>>> import numpy as np
>>> import numpy.linalg as la
>>> np.set_printoptions(precision=2, suppress=True, linewidth=100, sign=" ")
>>> rd = lambda a: np.round(a, 2) + 0
>>> mat = np.loadtxt("m.csv", delimiter=",")
>>> mat
array([[ -2.,  -7.,  -6.,  -5.,   8.],
       [ 10.,  25.,  10.,  15., -20.],
       [  0.,  -3.,  -6.,  -3.,   6.],
       [  5.,  10.,   0.,   5.,  -5.],
       [  6.,  17.,  10.,  11., -16.]])
>>> r0 = np.array([-3, 3])
>>> np.convolve(mat[0], r0)
array([  6.,  15.,  -3.,  -3., -39.,  24.])
>>> np.cross(mat[0, :3], mat[3, :3])
array([ 60., -30.,  15.])
>>> print(np.polyval(r0, mat[0]))
[  9.  24.  21.  18. -21.]
>>> la.matrix_rank(mat, rtol=0.1)
np.int64(2)
>>> rd(la.norm(mat, 2) / la.norm(mat))
np.float64(0.99)
>>> K = np.array([[5, 0, 0, 4], [0, 9, 1, 0], [0, 6, 1, 0], [0, 0, 0, 8]])
>>> evals, V = la.eig(K)
>>> rd(K @ V[:, 0] - evals[0] * V[:, 0])
array([ 0.,  0.,  0.,  0.])
>>> rd(np.prod(evals))
np.float64(120.0)
>>> rd(np.sort(la.eigvals(K.T)))
array([ 0.31,  5.  ,  8.  ,  9.69])
>>> rd(evals)
array([ 0.31,  9.69,  5.  ,  8.  ])
>>> rd(np.sort(la.eigvals(K @ K)))
array([  0.1,  25. ,  64. ,  93.9])
>>> def softmax(z):
...     e = np.exp(z - z.max(axis=-1, keepdims=True))
...     return e / e.sum(axis=-1, keepdims=True)
... 
>>> rd(softmax(K[1] + -2))
array([ 0.,  1.,  0.,  0.])
>>> rd(softmax(10 * K[1]))
array([ 0.,  1.,  0.,  0.])
>>> print(rd(softmax(K).sum(axis=1)))
[ 1.  1.  1.  1.]
>>> S = K @ K.T / np.sqrt(4)
>>> rd(softmax(S))
array([[ 0.99,  0.  ,  0.  ,  0.01],
       [ 0.  ,  1.  ,  0.  ,  0.  ],
       [ 0.  ,  1.  ,  0.  ,  0.  ],
       [ 0.  ,  0.  ,  0.  ,  1.  ]])
>>> Uu, sigma, Vt = la.svd(K)
>>> rd(sigma)
array([ 10.91,   9.3 ,   4.3 ,   0.28])
>>> np.argmax(sigma[:-1] / (sigma[1:] + 1e-6)) + 1
np.int64(3)
>>> out = Uu[:, :3] @ np.diag(sigma[:3]) @ Vt[:3]
>>> rd(la.norm(K - out) / la.norm(K))
np.float64(0.02)
>>> la.matrix_rank(K, rtol=0.05)
np.int64(3)
>>> print(rd(la.norm(K - out, 2)), rd(sigma[3]))
0.28 0.28
>>> J = np.load("layer6.npy")
>>> print(J)
[[-10.46 -11.19  -9.66]
 [-10.71 -10.39  -9.99]
 [-10.52 -10.54  -9.94]
 [ -9.23  -9.55  -9.15]
 [-11.08 -11.2  -11.12]
 [-10.73  -9.78 -10.16]
 [ -9.31 -10.23 -12.23]
 [ -9.41  -8.82 -10.17]
 [-10.37 -10.48 -10.87]
 [ -7.75 -11.23  -9.11]
 [-10.7  -10.17 -10.74]
 [ -8.92  -8.62  -9.47]
 [-11.2   -9.29 -11.42]
 [ -9.28 -12.06  -8.11]
 [-10.24 -10.   -11.48]
 [-10.25  -9.88 -10.09]
 [ -8.56  -9.95  -9.32]]
>>> cen = (J - J.mean(axis=0)) / J.std(axis=0)
>>> print(np.argwhere(np.abs(cen) > 2))
[[  6   2]
 [  9   0]
 [ 13   1]
 [ 13   2]]
>>> cen.std(axis=0)
array([ 1.,  1.,  1.])
>>> c = la.lstsq(np.delete(cen, 2, axis=1), cen[:, 2])[0]
>>> rd(c)
array([ 0.51, -0.26])
>>> np.abs(c).argmax()
np.int64(0)
>>> rd(1 - np.var(cen[:, 2] - np.delete(cen, 2, axis=1) @ c))
np.float64(0.33)
>>> blk = np.stack([mat, 2 * mat, mat[::-1]])
>>> blk.shape
(3, 5, 5)
>>> rd(la.det(blk))
array([ 0.,  0.,  0.])
>>> print(np.einsum("bij,cij->bc", blk, blk))
[[  2695.   5390.    292.]
 [  5390.  10780.    584.]
 [   292.    584.   2695.]]
>>> (blk @ mat.T).shape
(3, 5, 5)
>>> A = np.load("arr.npy")
>>> A
array([[ 0,  1,  0,  0,  0],
       [ 0,  0,  0,  0,  1],
       [ 0,  0,  0,  1,  0],
       [ 0,  0,  1,  0,  0],
       [ 1,  0,  0,  0,  0]])
>>> W = np.array([[2, 2, 4, 1], [0, 2, 4, 1], [5, 3, 1, 1], [1, 3, 0, 1], [4, 5, 3, 0]])
>>> c = np.array([-1, 5, -1, 1])
>>> H = np.maximum(A @ W + c, 0)
>>> (H > 0).mean(axis=0)
array([ 0.6,  1. ,  0.6,  1. ])
>>> (H > 0).astype(int)
array([[ 0,  1,  1,  1],
       [ 1,  1,  1,  1],
       [ 0,  1,  0,  1],
       [ 1,  1,  0,  1],
       [ 1,  1,  1,  1]])
>>> cent = np.array([[-9, -4], [8, 7], [-2, -9], [-1, 4]])
>>> print(W @ cent)
[[-11 -26]
 [  7 -18]
 [-24  -4]
 [ 14  21]
 [ -2  -8]]
>>> H @ cent
array([[ 48,  30],
       [ 48,  44],
       [ 62,  64],
       [ 26,  48],
       [ 39,  26]])
>>> np.einsum("ii->", A)
np.int64(0)
>>> rd(la.det(2 * A)), rd(la.det(A))
(np.float64(-32.0), np.float64(-1.0))
>>> print(rd(la.eigvals(A)))
[-0.5+0.87j -0.5-0.87j  1. +0.j    1. +0.j   -1. +0.j  ]
>>> rd(la.det(A.T))
np.float64(-1.0)
>>> rd(la.det(A[::-1]))
np.float64(-1.0)
>>> print(rd(la.eigvals(A).sum().real))
0.0
>>> print(rd(np.poly(A)))
[ 1.  0. -1. -1.  0.  1.]
>>> np.einsum("ij,ji->", A, A)
np.int64(2)
>>> W0 = np.load("data.npy")
>>> W0
array([[ -0.3,   0.1,   0.3,  -1.7],
       [  0.6,  -0.8,   0.5,   2.3],
       [  0.6,   0.5,   0.6,  -1.2],
       [ -0.4,   0.6,   0.7,  -0.8],
       [  3.1,   1.1,   0.2,   0.5],
       [ -1.8,   0.9,   1.7,   0.1],
       [  0. ,  -0.2,   0. ,  -0.4],
       [  0.1,  -1. ,   1.7,   1.3],
       [  1.4,   0.5,  -0.3,   0. ],
       [  8. ,  10. ,  24. , -22. ],
       [  1.5,  -1.2,   0.1,   0.9]])
>>> out = np.c_[W0[:, :2] @ np.array([[7, 0], [-3, 7]]), np.array([0, 2, -2, -1, -2, -2, 0, 2, -1, -2, -1])]
>>> print(rd(out))
[[ -2.4   0.7   0. ]
 [  6.6  -5.6   2. ]
 [  2.7   3.5  -2. ]
 [ -4.6   4.2  -1. ]
 [ 18.4   7.7  -2. ]
 [-15.3   6.3  -2. ]
 [  0.6  -1.4   0. ]
 [  3.7  -7.    2. ]
 [  8.3   3.5  -1. ]
 [ 26.   70.   -2. ]
 [ 14.1  -8.4  -1. ]]
>>> print(la.matrix_rank(np.c_[W0, out]))
5
>>> E = np.loadtxt("mat.csv", delimiter=",")
>>> E
array([[-3.42,  0.6 ,  4.62,  2.75],
       [ 3.61, -0.41,  1.29, -2.12],
       [ 3.25, -2.  ,  1.39, -1.99],
       [ 5.69, -1.91,  1.41, -0.99],
       [ 4.18, -1.84,  0.37, -0.61],
       [ 3.57, -0.19,  0.05, -1.33],
       [-0.98,  1.  ,  2.08,  4.9 ],
       [ 3.72, -0.42,  0.78, -1.14],
       [-2.  ,  1.13,  1.96,  2.08],
       [-3.51, -1.72,  5.11,  3.59],
       [ 3.44, -1.77,  1.19, -1.49],
       [-2.27, -0.4 ,  3.36,  2.23],
       [-3.65, -0.5 ,  3.69,  1.7 ],
       [ 4.4 , -0.9 ,  1.63, -3.79],
       [ 5.54, -2.89,  2.09, -1.23],
       [-2.06,  0.04,  4.68,  2.83],
       [ 0.41,  1.71,  2.69,  3.82],
       [-1.11, -0.42,  3.64,  3.17],
       [ 4.16, -3.69,  1.01, -2.2 ],
       [ 4.45, -0.68,  0.72, -2.21],
       [ 5.18, -1.77,  1.51, -2.14],
       [ 5.34, -1.83,  1.48, -3.42],
       [-1.15,  0.38,  4.04,  4.31],
       [ 5.14, -1.93,  0.13, -1.09]])
>>> out = E / np.sqrt((E ** 2).mean(axis=1, keepdims=True))
>>> print(la.matrix_rank(out) == la.matrix_rank(E))
True
>>> M = np.loadtxt("case8.csv", delimiter=",")
>>> rd(M)
array([[-0.89, -0.36,  0.24],
       [ 0.22, -0.66, -0.07],
       [-0.22,  0.02, -0.37],
       [ 0.11,  0.17,  0.88],
       [-0.3 ,  0.64, -0.16]])
>>> rd(np.diff(M, axis=0))
array([[ 1.12, -0.3 , -0.31],
       [-0.45,  0.67, -0.3 ],
       [ 0.34,  0.15,  1.25],
       [-0.41,  0.47, -1.04]])
>>> rd(la.norm(M))
np.float64(1.73)
>>> np.unravel_index(np.abs(M).argmax(), M.shape)
(np.int64(0), np.int64(0))
>>> rd(M.mean(axis=0))
array([-0.22, -0.04,  0.1 ])
>>> rd(la.svd(M, compute_uv=False))
array([ 1.,  1.,  1.])
>>> rd(M - M[0])
array([[ 0.  ,  0.  ,  0.  ],
       [ 1.12, -0.3 , -0.31],
       [ 0.67,  0.38, -0.61],
       [ 1.01,  0.53,  0.64],
       [ 0.6 ,  1.  , -0.4 ]])
>>> M[:, 3]
Traceback (most recent call last):
  File "<python-input-81>", line 1, in <module>
    M[:, 3]
    ~^^^^^^
IndexError: index 3 is out of bounds for axis 1 with size 3
>>> x0 = np.array([2, 1, 0])
>>> y = M @ x0
>>> rd(la.lstsq(M, y)[0])
array([ 2.,  1.,  0.])
>>> rd(la.pinv(M) @ M)
array([[ 1.,  0.,  0.],
       [ 0.,  1.,  0.],
       [ 0.,  0.,  1.]])
>>> rng = np.random.default_rng(15)
>>> y = y + 0.05 * rng.normal(size=5)
>>> rd(y)
array([-2.22, -0.26, -0.41,  0.37,  0.07])
>>> c, *_ = la.lstsq(M, y)
>>> print([round(float(la.norm(la.solve(M.T @ M + lam * np.eye(3), M.T @ y))), 2) for lam in (0, 1, 10, 100)])
[2.3, 1.15, 0.21, 0.02]
>>> c.round()
array([ 2.,  1., -0.])
>>> rd(M.T @ (y - M @ c))
array([ 0.,  0.,  0.])
>>> x0 = np.array([-2, -1, -2])
>>> h1 = np.maximum(M @ x0, 0)
>>> rd(M.T @ h1)
array([-1.76, -0.63, -0.1 ])
>>> rd(h1)
array([ 1.67,  0.34,  1.17,  0.  ,  0.27])
>>> print(rd(M * (h1 > 1e-9)[:, None]))
[[-0.89 -0.36  0.24]
 [ 0.22 -0.66 -0.07]
 [-0.22  0.02 -0.37]
 [ 0.    0.    0.  ]
 [-0.3   0.64 -0.16]]
>>> out = M + rng.integers(-2, 3, (5, 1)) @ rng.integers(-2, 3, (1, 3))
>>> rd(out)
array([[-0.89, -0.36,  0.24],
       [-1.78,  0.34, -1.07],
       [ 1.78, -0.98,  0.63],
       [ 0.11,  0.17,  0.88],
       [-2.3 ,  1.64, -1.16]])
>>> rd(np.abs(out - M).sum(axis=1))
array([ 0.,  4.,  4.,  0.,  4.])
>>> rd(la.svd(out - M, compute_uv=False))
array([ 4.24,  0.  ,  0.  ])
>>> feats = np.array([[3, 4, -4, 5, 0],
...     [1, -1, -4, 3, 1],
...     [3, 3, -4, -4, -1],
...     [4, -5, 0, -3, -2]]) * (rng.random((4, 5)) < 0.3)
>>> feats
array([[ 0,  0,  0,  5,  0],
       [ 0, -1,  0,  0,  0],
       [ 0,  0,  0,  0,  0],
       [ 0,  0,  0,  0, -2]])
>>> Uu, sigma, Vt = la.svd(feats)
>>> print(sigma)
[ 5.  2.  1.  0.]
>>> out = Uu[:, :3] @ np.diag(sigma[:3]) @ Vt[:3]
>>> rd(la.norm(feats - out) / la.norm(feats))
np.float64(0.0)
>>> la.matrix_rank(feats, rtol=0.05)
np.int64(3)
>>> rd(la.norm(feats - out, 2)), sigma[3]
(np.float64(0.0), np.float64(0.0))
>>> print(out)
[[ 0.  0.  0.  5.  0.]
 [ 0. -1.  0.  0.  0.]
 [ 0.  0.  0.  0.  0.]
 [ 0.  0.  0.  0. -2.]]
>>> np.abs(feats - out).max()
np.float64(0.0)
>>> rk = la.matrix_rank(feats)
>>> rk
np.int64(3)
>>> ns = la.svd(feats)[2][rk:].T
>>> ns.shape
(5, 2)
>>> print([int(la.matrix_rank(np.delete(feats, i, axis=0))) for i in range(4)])
[2, 2, 3, 2]
>>> ns @ ns.T
array([[ 1.,  0.,  0.,  0.,  0.],
       [ 0.,  0.,  0.,  0.,  0.],
       [ 0.,  0.,  1.,  0.,  0.],
       [ 0.,  0.,  0.,  0.,  0.],
       [ 0.,  0.,  0.,  0.,  0.]])
>>> feats @ ns
array([[ 0.,  0.],
       [ 0.,  0.],
       [ 0.,  0.],
       [ 0.,  0.]])
>>> la.matrix_rank(feats.T @ feats), la.matrix_rank(feats @ feats.T)
(np.int64(3), np.int64(3))
>>> [int(la.matrix_rank(feats[:, :j + 1])) for j in range(5)]
[0, 1, 1, 2, 3]
